$ python3 -q
>>> import numpy as np
>>> np.set_printoptions(suppress=True, linewidth=100)
>>> rd = lambda a: np.round(a, 2) + 0
>>> m1 = np.load("a.npy")
>>> rd(m1)
array([[ 0.99,  0.04, -0.01,  0.01,  0.03,  0.04, -0.09],
       [ 0.04,  0.88,  0.02, -0.05, -0.1 , -0.13,  0.28],
       [-0.01,  0.02,  1.  ,  0.01,  0.02,  0.02, -0.04],
       [ 0.01, -0.05,  0.01,  0.98, -0.04, -0.05,  0.1 ],
       [ 0.03, -0.1 ,  0.02, -0.04,  0.91, -0.11,  0.23],
       [ 0.04, -0.13,  0.02, -0.05, -0.11,  0.87,  0.29],
       [-0.09,  0.28, -0.04,  0.1 ,  0.23,  0.29,  0.37]])
>>> # applying it twice changes nothing
>>> r = np.linalg.matrix_rank(m1)
>>> r
np.int64(6)
>>> N = np.linalg.svd(m1)[2][r:].T
>>> [int(np.linalg.matrix_rank(m1[:i])) for i in range(1, len(m1) + 1)]
[1, 2, 3, 4, 5, 6, 6]
>>> rd(N @ N.T)
array([[ 0.01, -0.04,  0.01, -0.01, -0.03, -0.04,  0.09],
       [-0.04,  0.12, -0.02,  0.05,  0.1 ,  0.13, -0.28],
       [ 0.01, -0.02,  0.  , -0.01, -0.02, -0.02,  0.04],
       [-0.01,  0.05, -0.01,  0.02,  0.04,  0.05, -0.1 ],
       [-0.03,  0.1 , -0.02,  0.04,  0.09,  0.11, -0.23],
       [-0.04,  0.13, -0.02,  0.05,  0.11,  0.13, -0.29],
       [ 0.09, -0.28,  0.04, -0.1 , -0.23, -0.29,  0.63]])
>>> [int(np.linalg.matrix_rank(np.delete(m1, i, axis=0))) for i in range(7)]
[6, 6, 6, 6, 6, 6, 6]
>>> np.allclose(m1 @ N, 0)
True
>>> rng = np.random.default_rng(201627)
>>> lab = rng.permutation(7)
>>> lab
array([6, 1, 0, 5, 4, 3, 2])
>>> B = m1[lab][:, lab]
>>> np.trace(B)
np.float64(6.0)
>>> np.allclose(B, m1)
False
>>> rd(np.diag(B))
array([0.37, 0.88, 0.99, 0.87, 0.91, 0.98, 1.  ])
>>> C = np.array([[2, 0, 3, 2, 2, 0], [2, 3, 0, 3, 1, 1], [1, 1, 1, 3, 0, 0]])
>>> feats = np.repeat(C, 33 // 3, axis=0)
>>> feats = feats + 0.05 * rng.normal(size=feats.shape)
>>> rd(feats)
array([[ 2.04, -0.03,  2.98,  1.95,  2.04,  0.03],
       [ 2.05, -0.04,  3.05,  2.03,  1.96,  0.07],
       [ 1.99,  0.06,  3.01,  1.96,  1.97,  0.05],
       [ 2.07, -0.01,  3.05,  2.01,  1.99, -0.03],
       [ 2.03,  0.  ,  3.  ,  2.03,  2.06,  0.02],
       [ 2.02, -0.03,  3.09,  1.99,  1.99,  0.11],
       [ 2.  ,  0.07,  2.99,  2.03,  2.05, -0.02],
       [ 1.97,  0.  ,  3.02,  1.96,  2.09, -0.04],
       [ 2.08,  0.03,  2.96,  1.97,  1.94, -0.05],
       [ 1.96,  0.04,  3.04,  2.07,  1.9 ,  0.05],
       [ 2.12,  0.06,  3.06,  2.07,  2.03,  0.01],
       [ 1.96,  2.97,  0.  ,  3.  ,  1.03,  0.99],
       [ 2.05,  3.02, -0.08,  3.04,  1.02,  0.9 ],
       [ 1.98,  2.89,  0.02,  2.98,  0.95,  1.  ],
       [ 1.97,  2.98,  0.02,  3.02,  0.99,  1.02],
       [ 1.99,  3.01,  0.06,  3.01,  1.08,  0.91],
       [ 1.98,  3.01,  0.05,  2.96,  0.98,  1.03],
       [ 1.98,  2.95,  0.03,  3.  ,  0.98,  0.94],
       [ 2.03,  3.02, -0.03,  2.98,  1.06,  0.97],
       [ 1.94,  3.04,  0.08,  3.01,  1.01,  1.05],
       [ 1.99,  3.07,  0.08,  3.04,  0.96,  1.03],
       [ 1.94,  2.97, -0.07,  3.02,  0.89,  1.01],
       [ 0.97,  1.  ,  1.05,  2.99, -0.01,  0.02],
       [ 1.06,  1.01,  0.98,  3.08,  0.03,  0.04],
       [ 0.9 ,  0.98,  1.06,  2.94, -0.01, -0.09],
       [ 1.01,  0.98,  0.96,  3.05,  0.03, -0.04],
       [ 1.04,  1.09,  0.97,  2.97,  0.11, -0.08],
       [ 1.11,  1.06,  1.04,  3.08, -0.04, -0.01],
       [ 1.09,  0.97,  1.05,  3.02,  0.03, -0.03],
       [ 0.87,  1.06,  0.99,  3.08,  0.02,  0.01],
       [ 1.07,  0.91,  1.03,  3.13,  0.02, -0.03],
       [ 1.02,  1.12,  0.99,  3.07,  0.07,  0.04],
       [ 0.9 ,  0.98,  0.97,  3.05,  0.01, -0.11]])
>>> np.linalg.matrix_rank(feats, rtol=0.1)
np.int64(3)
>>> rd(np.abs(np.linalg.svd(feats)[2][-1]))
array([0.23, 0.51, 0.41, 0.38, 0.47, 0.4 ])
>>> [round(float(x), 2) for x in np.linalg.svd(feats, compute_uv=False)[:3]]
[22.21, 10.74, 4.88]
>>> arr = np.array([[0.0, 0.0, 3.0, 1.0],
...     [0.0, 0.0, 2.0, 3.0],
...     [3.0, 2.0, 0.0, 0.0],
...     [1.0, 3.0, 0.0, 0.0]])
>>> arr
array([[0., 0., 3., 1.],
       [0., 0., 2., 3.],
       [3., 2., 0., 0.],
       [1., 3., 0., 0.]])
>>> C = feats[[27, 16]].astype(float)
>>> for _ in range(3):
...     lab = np.linalg.norm(feats[:, None] - C, axis=-1).argmin(axis=1)
...     C = np.array([feats[lab == j].mean(axis=0) for j in range(2)])
... 
>>> lab
array([0, 0, 0, 0, 0, 0, 0, 0, 0, 0, 0, 1, 1, 1, 1, 1, 1, 1, 1, 1, 1, 1, 0, 0, 0, 0, 0, 0, 0, 0, 0,
       0, 0])
>>> rd(C)
array([[1.52, 0.51, 2.02, 2.52, 1.01, 0.  ],
       [1.98, 2.99, 0.01, 3.01, 1.  , 0.99]])
>>> np.bincount(lab)
array([22, 11])
>>> ev, evecs = np.linalg.eigh(arr)
>>> x0 = np.array([2, 2, 4, 4])
>>> x0 @ arr @ x0
np.float64(144.0)
>>> (np.sign(evecs[:, -1].round(6)) == np.sign(evecs[0, -1].round(6))).astype(int)
array([1, 1, 1, 1])
>>> O = arr.astype(float).copy()
>>> for j in range(4):
...     O[:, j] -= O[:, :j] @ (O[:, :j].T @ O[:, j])
...     O[:, j] /= np.linalg.norm(O[:, j])
... 
>>> rd(O.T @ arr)
array([[3.16, 2.85, 0.  , 0.  ],
       [0.  , 2.21, 0.  , 0.  ],
       [0.  , 0.  , 3.61, 2.5 ],
       [0.  , 0.  , 0.  , 1.94]])
>>> rd(O.T @ O)
array([[1., 0., 0., 0.],
       [0., 1., 0., 0.],
       [0., 0., 1., 0.],
       [0., 0., 0., 1.]])
>>> rd(O)
array([[ 0.  ,  0.  ,  0.83, -0.55],
       [ 0.  ,  0.  ,  0.55,  0.83],
       [ 0.95, -0.32,  0.  ,  0.  ],
       [ 0.32,  0.95,  0.  ,  0.  ]])
>>> rd(np.linalg.det(arr[::-1]))
np.float64(49.0)
>>> rd(np.linalg.eigvals(arr).sum().real)
np.float64(0.0)
>>> np.einsum("ij,ji->", arr, arr)
np.float64(46.0)
>>> f = np.array([-3, -3, 2, -1])
>>> B = arr + np.outer(f, np.eye(4)[3])
>>> np.linalg.matrix_rank(B - arr)
np.int64(1)
>>> B
array([[ 0.,  0.,  3., -2.],
       [ 0.,  0.,  2.,  0.],
       [ 3.,  2.,  0.,  2.],
       [ 1.,  3.,  0., -1.]])
